$ python -q
>>> import numpy as np
>>> from numpy import linalg as LA
>>> np.set_printoptions(precision=2, suppress=True, linewidth=140, sign=" ")
>>> th = np.deg2rad(15)
>>> data = np.eye(5)
>>> data[np.ix_([3, 1], [3, 1])] = [[np.cos(th), -np.sin(th)], [np.sin(th), np.cos(th)]]
>>> data
array([[ 1.  ,  0.  ,  0.  ,  0.  ,  0.  ],
       [ 0.  ,  0.97,  0.  ,  0.26,  0.  ],
       [ 0.  ,  0.  ,  1.  ,  0.  ,  0.  ],
       [ 0.  , -0.26,  0.  ,  0.97,  0.  ],
       [ 0.  ,  0.  ,  0.  ,  0.  ,  1.  ]])
>>> vec = np.array([4, 9, 2, 8, 2])
>>> np.sort(np.abs(np.degrees(np.angle(LA.eigvals(data)))))
array([  0.,   0.,   0.,  15.,  15.])
>>> np.abs(LA.eigvals(data))
array([ 1.,  1.,  1.,  1.,  1.])
>>> np.round(LA.norm(vec), 2), np.round(LA.norm(data @ vec), 2)
(np.float64(13.0), np.float64(13.0))
>>> 5 - LA.matrix_rank(data - np.eye(5), tol=1e-8)
np.int64(3)
>>> data.T @ (data @ vec)
array([ 4.,  9.,  2.,  8.,  2.])
>>> P = np.triu(np.array([[1, 0, 1, -1, 2],
...     [3, -2, 3, 1, -3],
...     [-3, 2, 0, 1, -2],
...     [3, 1, 3, 3, -2],
...     [-2, -3, 0, 1, 2]]), 1) + np.eye(5)
>>> B = P @ data @ LA.inv(P)
>>> round(LA.det(B), 2)
np.float64(1.0)
>>> B
array([[ 1.  ,  0.26, -0.78,  0.55,  0.33],
       [ 0.  ,  0.71,  0.88, -0.36,  0.16],
       [ 0.  , -0.26,  1.78, -0.55, -0.33],
       [ 0.  , -0.26,  0.78,  0.45, -0.33],
       [ 0.  ,  0.  ,  0.  ,  0.  ,  1.  ]])
>>> P @ data - data @ P
array([[ 0.  ,  0.26,  0.  ,  0.03,  0.  ],
       [ 0.  , -0.26,  0.1 ,  0.  ,  0.42],
       [ 0.  , -0.26,  0.  , -0.03,  0.  ],
       [ 0.  ,  0.  ,  0.78,  0.26, -0.84],
       [ 0.  ,  0.  ,  0.  ,  0.  ,  0.  ]])
>>> rng = np.random.default_rng(4216)
>>> mat = (rng.random((4, 4)) < 0.3) + np.eye(4)
>>> mat /= mat.sum(axis=1, keepdims=True)
>>> mat
array([[ 1.  ,  0.  ,  0.  ,  0.  ],
       [ 0.  ,  1.  ,  0.  ,  0.  ],
       [ 0.  ,  0.  ,  1.  ,  0.  ],
       [ 0.  ,  0.33,  0.  ,  0.67]])
>>> round(float(np.einsum("ij,ji->", mat, mat)), 2)
3.44
>>> round(float(LA.det(2 * mat)), 2), round(float(LA.det(mat)), 2)
(10.67, 0.67)
>>> np.round(LA.eigvals(mat).sum().real, 2)
np.float64(3.67)
>>> LA.eigvals(mat)
array([ 0.67,  1.  ,  1.  ,  1.  ])
>>> round(float(LA.det(mat.T)), 2)
0.67
>>> round(float(np.einsum("ii->", mat)), 2)
3.67
>>> np.kron(np.eye(2, dtype=int), mat)
array([[ 1.  ,  0.  ,  0.  ,  0.  ,  0.  ,  0.  ,  0.  ,  0.  ],
       [ 0.  ,  1.  ,  0.  ,  0.  ,  0.  ,  0.  ,  0.  ,  0.  ],
       [ 0.  ,  0.  ,  1.  ,  0.  ,  0.  ,  0.  ,  0.  ,  0.  ],
       [ 0.  ,  0.33,  0.  ,  0.67,  0.  ,  0.  ,  0.  ,  0.  ],
       [ 0.  ,  0.  ,  0.  ,  0.  ,  1.  ,  0.  ,  0.  ,  0.  ],
       [ 0.  ,  0.  ,  0.  ,  0.  ,  0.  ,  1.  ,  0.  ,  0.  ],
       [ 0.  ,  0.  ,  0.  ,  0.  ,  0.  ,  0.  ,  1.  ,  0.  ],
       [ 0.  ,  0.  ,  0.  ,  0.  ,  0.  ,  0.33,  0.  ,  0.67]])
